In [1]: import numpy as np

In [2]: import numpy.linalg as la

In [3]: np.set_printoptions(precision=2, suppress=True, linewidth=160)

In [4]: cent = 3 * np.array([[0.7, -0.2, -0.9], [-0.2, -1.0, -0.4], [0.6, -0.3, -0.4]])

In [5]: rng = np.random.default_rng(851)

In [6]: lab = rng.integers(0, 3, 11)

In [7]: data = cent[lab] + rng.normal(size=(11, 3))

In [8]: print(data)
[[ 0.79 -0.47 -2.62]
 [-0.69 -0.84 -0.76]
 [-0.1  -2.53 -0.91]
 [ 1.15 -3.19 -0.45]
 [ 3.04 -1.93 -0.45]
 [ 1.11  1.9  -2.36]
 [ 1.72  0.92 -1.89]
 [ 2.27 -2.41 -1.21]
 [ 0.79 -1.92 -2.65]
 [ 0.04 -1.96 -0.63]
 [ 0.82 -3.58  0.48]]

In [9]: Xc = (data - data.mean(axis=0)) / data.std(axis=0)

In [10]: print(Xc.std(axis=0))
[1. 1. 1.]

In [11]: print(np.argwhere(np.abs(Xc) > 2))
[[4 0]
 [5 1]]

In [12]: c = la.lstsq(np.delete(Xc, 1, axis=1), Xc[:, 1])[0]

In [13]: print(np.abs(c).argmax())
1

In [14]: print(np.round(1 - np.var(Xc[:, 1] - np.delete(Xc, 1, axis=1) @ c), 2))
0.47

In [15]: Xc = data - data.mean(axis=0)

In [16]: V = la.svd(Xc)[2][:2]

In [17]: A2 = Xc - Xc @ V.T @ V

In [18]: print(np.diag(V.T @ V))
[1.  0.8 0.2]

In [19]: print(round(la.norm(A2) / la.norm(Xc), 2))
0.3

In [20]: Xc = data - data.mean(axis=0)

In [21]: U, sv, Vh = la.svd(Xc, full_matrices=False)

In [22]: print(np.abs(Vh[0]).argmax())
1

In [23]: print(np.searchsorted(np.cumsum(sv ** 2) / (sv ** 2).sum(), 0.9) + 1)
2

In [24]: print(np.abs(U[:, 0]).argmax())
5

In [25]: feats = np.loadtxt("case10.csv", delimiter=",")

In [26]: print(feats)
[[6. 1. 1.]
 [1. 6. 1.]
 [1. 1. 6.]]

In [27]: print(round(la.det(2 * feats), 2), np.round(la.det(feats), 2))
1600.0 200.0

In [28]: print(np.einsum("ij,ji->", feats, feats))
114.0

In [29]: print(np.kron(np.eye(2, dtype=int), feats))
[[6. 1. 1. 0. 0. 0.]
 [1. 6. 1. 0. 0. 0.]
 [1. 1. 6. 0. 0. 0.]
 [0. 0. 0. 6. 1. 1.]
 [0. 0. 0. 1. 6. 1.]
 [0. 0. 0. 1. 1. 6.]]

In [30]: print(la.eigvals(feats))
[5. 8. 5.]

In [31]: print(round(la.eigvals(feats).sum().real, 2))
18.0
